$ python3 -q
>>> import numpy as np
>>> from numpy import linalg as LA
>>> np.set_printoptions(suppress=True, linewidth=120)
>>> def tidy(a):
...     return np.round(a, 4) + 0
... 
>>> M = np.load("a.npy")
>>> print(M)
[[6. 0. 0. 5. 0. 0. 0.]
 [0. 6. 5. 0. 5. 5. 5.]
 [0. 5. 6. 0. 5. 5. 5.]
 [5. 0. 0. 6. 0. 0. 0.]
 [0. 5. 5. 0. 6. 5. 5.]
 [0. 5. 5. 0. 5. 6. 5.]
 [0. 5. 5. 0. 5. 5. 6.]]
>>> low = LA.cholesky(M)
>>> print(LA.eigvalsh(M).min() > 0)
True
>>> print(tidy(low @ low.T))
[[6. 0. 0. 5. 0. 0. 0.]
 [0. 6. 5. 0. 5. 5. 5.]
 [0. 5. 6. 0. 5. 5. 5.]
 [5. 0. 0. 6. 0. 0. 0.]
 [0. 5. 5. 0. 6. 5. 5.]
 [0. 5. 5. 0. 5. 6. 5.]
 [0. 5. 5. 0. 5. 5. 6.]]
>>> print(tidy(M / np.sqrt(np.outer(np.diag(M), np.diag(M)))))
[[1.     0.     0.     0.8333 0.     0.     0.    ]
 [0.     1.     0.8333 0.     0.8333 0.8333 0.8333]
 [0.     0.8333 1.     0.     0.8333 0.8333 0.8333]
 [0.8333 0.     0.     1.     0.     0.     0.    ]
 [0.     0.8333 0.8333 0.     1.     0.8333 0.8333]
 [0.     0.8333 0.8333 0.     0.8333 1.     0.8333]
 [0.     0.8333 0.8333 0.     0.8333 0.8333 1.    ]]
>>> rng = np.random.default_rng(4545)
>>> lab = rng.permutation(7)
>>> B = M[:, lab] * rng.choice([-1, 1], 7)
>>> print(B)
[[-5.  0.  0.  6. -0.  0. -0.]
 [-0.  5.  5.  0. -6.  5. -5.]
 [-0.  5.  5.  0. -5.  6. -5.]
 [-6.  0.  0.  5. -0.  0. -0.]
 [-0.  5.  5.  0. -5.  5. -6.]
 [-0.  6.  5.  0. -5.  5. -5.]
 [-0.  5.  6.  0. -5.  5. -5.]]
>>> Uu, _, Vt = LA.svd(M.T @ B)
>>> print(lab)
[3 5 6 0 1 2 4]
>>> print(tidy(LA.lstsq(M, B)[0]))
[[ 0.  0.  0.  1.  0.  0.  0.]
 [ 0.  0.  0.  0. -1.  0.  0.]
 [ 0.  0.  0.  0.  0.  1.  0.]
 [-1.  0.  0.  0.  0.  0.  0.]
 [ 0.  0.  0.  0.  0.  0. -1.]
 [ 0.  1.  0.  0.  0.  0.  0.]
 [ 0.  0.  1.  0.  0.  0.  0.]]
>>> print(tidy(Uu @ Vt))
[[ 0.  0.  0.  1.  0.  0.  0.]
 [ 0.  0.  0.  0. -1.  0.  0.]
 [ 0.  0.  0.  0.  0.  1.  0.]
 [-1.  0.  0.  0.  0.  0.  0.]
 [ 0.  0.  0.  0.  0.  0. -1.]
 [ 0.  1.  0.  0.  0.  0.  0.]
 [ 0.  0.  1.  0.  0.  0.  0.]]
>>> W0 = np.loadtxt("arr.csv", delimiter=",")
>>> print(W0)
[[5. 1. 2. 5. 3.]
 [6. 4. 4. 5. 4.]
 [3. 0. 0. 2. 0.]
 [3. 3. 1. 1. 3.]
 [3. 3. 1. 1. 3.]
 [0. 0. 3. 0. 1.]
 [5. 0. 2. 3. 3.]
 [3. 3. 4. 1. 4.]
 [3. 3. 1. 1. 3.]
 [0. 0. 0. 0. 0.]
 [3. 0. 3. 2. 1.]
 [5. 4. 3. 4. 6.]
 [3. 1. 0. 4. 0.]
 [0. 0. 0. 0. 0.]
 [5. 3. 3. 2. 6.]
 [3. 3. 1. 1. 3.]
 [0. 0. 0. 0. 0.]
 [3. 0. 0. 2. 0.]
 [3. 3. 1. 1. 3.]
 [2. 0. 2. 1. 3.]
 [2. 1. 2. 3. 3.]
 [3. 1. 3. 4. 1.]
 [2. 0. 2. 1. 3.]
 [6. 3. 4. 3. 4.]
 [3. 1. 3. 4. 1.]
 [3. 0. 3. 2. 1.]
 [3. 3. 1. 1. 3.]]
>>> lab = rng.permutation(5)
>>> B = W0[:, lab] * rng.choice([-1, 1], 5)
>>> print(B)
[[-5.  5.  1. -3.  2.]
 [-5.  6.  4. -4.  4.]
 [-2.  3.  0. -0.  0.]
 [-1.  3.  3. -3.  1.]
 [-1.  3.  3. -3.  1.]
 [-0.  0.  0. -1.  3.]
 [-3.  5.  0. -3.  2.]
 [-1.  3.  3. -4.  4.]
 [-1.  3.  3. -3.  1.]
 [-0.  0.  0. -0.  0.]
 [-2.  3.  0. -1.  3.]
 [-4.  5.  4. -6.  3.]
 [-4.  3.  1. -0.  0.]
 [-0.  0.  0. -0.  0.]
 [-2.  5.  3. -6.  3.]
 [-1.  3.  3. -3.  1.]
 [-0.  0.  0. -0.  0.]
 [-2.  3.  0. -0.  0.]
 [-1.  3.  3. -3.  1.]
 [-1.  2.  0. -3.  2.]
 [-3.  2.  1. -3.  2.]
 [-4.  3.  1. -1.  3.]
 [-1.  2.  0. -3.  2.]
 [-3.  6.  3. -4.  4.]
 [-4.  3.  1. -1.  3.]
 [-2.  3.  0. -1.  3.]
 [-1.  3.  3. -3.  1.]]
>>> Uu, _, Vt = LA.svd(W0.T @ B)
>>> print(tidy(Uu @ Vt))
[[ 0.  1.  0.  0.  0.]
 [ 0.  0.  1.  0.  0.]
 [ 0.  0.  0.  0.  1.]
 [-1.  0.  0.  0.  0.]
 [ 0.  0.  0. -1.  0.]]
>>> print(lab)
[3 0 1 4 2]
>>> cov = np.cov(W0, rowvar=False)
>>> print(cov.shape)
(5, 5)
>>> print(tidy(np.polyfit(W0[:, 0], W0[:, 4], 1)))
[0.6893 0.2538]
>>> print(np.argwhere(np.triu(np.abs(np.corrcoef(W0.T)) > 0.8, 1)))
[]
>>> print(tidy(np.corrcoef(W0.T)))
[[1.     0.5725 0.5203 0.7285 0.6517]
 [0.5725 1.     0.3088 0.1988 0.7531]
 [0.5203 0.3088 1.     0.4396 0.5504]
 [0.7285 0.1988 0.4396 1.     0.239 ]
 [0.6517 0.7531 0.5504 0.239  1.    ]]
>>> mat = np.array([[-5, 2, 0, 0, 0, 0],
...     [5, 1, 0, 0, 0, 0],
...     [5, -6, 0, 0, 0, 0],
...     [0, 0, -5, 2, 0, 0],
...     [0, 0, 5, 1, 0, 0],
...     [0, 0, 5, -6, 0, 0],
...     [0, 0, 0, 0, -5, 2],
...     [0, 0, 0, 0, 5, 1],
...     [0, 0, 0, 0, 5, -6]])
>>> vec = np.array([-1, 2, 5, 1, -2, -3])
>>> y = mat @ vec
>>> print(tidy(LA.solve(mat.T @ mat, mat.T @ y)))
[-1.  2.  5.  1. -2. -3.]
>>> y = y + 0.1 * rng.normal(size=9)
>>> print(tidy(y))
[  8.9602  -3.053  -16.8395 -22.9004  25.9016  18.9519   4.1029 -12.9494   8.1135]
>>> c, *_ = LA.lstsq(mat, y)
>>> print(tidy(c))
[-1.0044  1.9695  4.9801  0.9925 -2.0012 -3.0114]
>>> print([round(float(LA.norm(LA.solve(mat.T @ mat + lam * np.eye(6), mat.T @ y))), 2) for lam in (0, 1, 10, 100)])
[6.61, 6.39, 5.06, 2.2]
>>> print(tidy(mat.T @ (y - mat @ c)))
[0. 0. 0. 0. 0. 0.]
>>> print(c.round())
[-1.  2.  5.  1. -2. -3.]
>>> w1 = np.array([[0, 3], [3, 0], [-1, 4], [-5, 5], [1, 1], [-3, -3]])
>>> c = np.array([3, 0])
>>> hid = np.maximum(mat @ w1 + c, 0)
>>> print(hid)
[[ 9  0]
 [ 6 15]
 [ 0 15]
 [ 0  0]
 [ 0 25]
 [28  0]
 [ 0  0]
 [ 5  2]
 [26 23]]
>>> print(LA.matrix_rank(hid))
2
>>> W2 = np.array([[1, 2], [-2, 1]])
>>> print((hid @ W2).round(6).argmax(axis=1))
[1 1 1 0 1 1 0 1 1]
>>> print(hid @ W2)
[[  9  18]
 [-24  27]
 [-30  15]
 [  0   0]
 [-50  25]
 [ 28  56]
 [  0   0]
 [  1  12]
 [-20  75]]
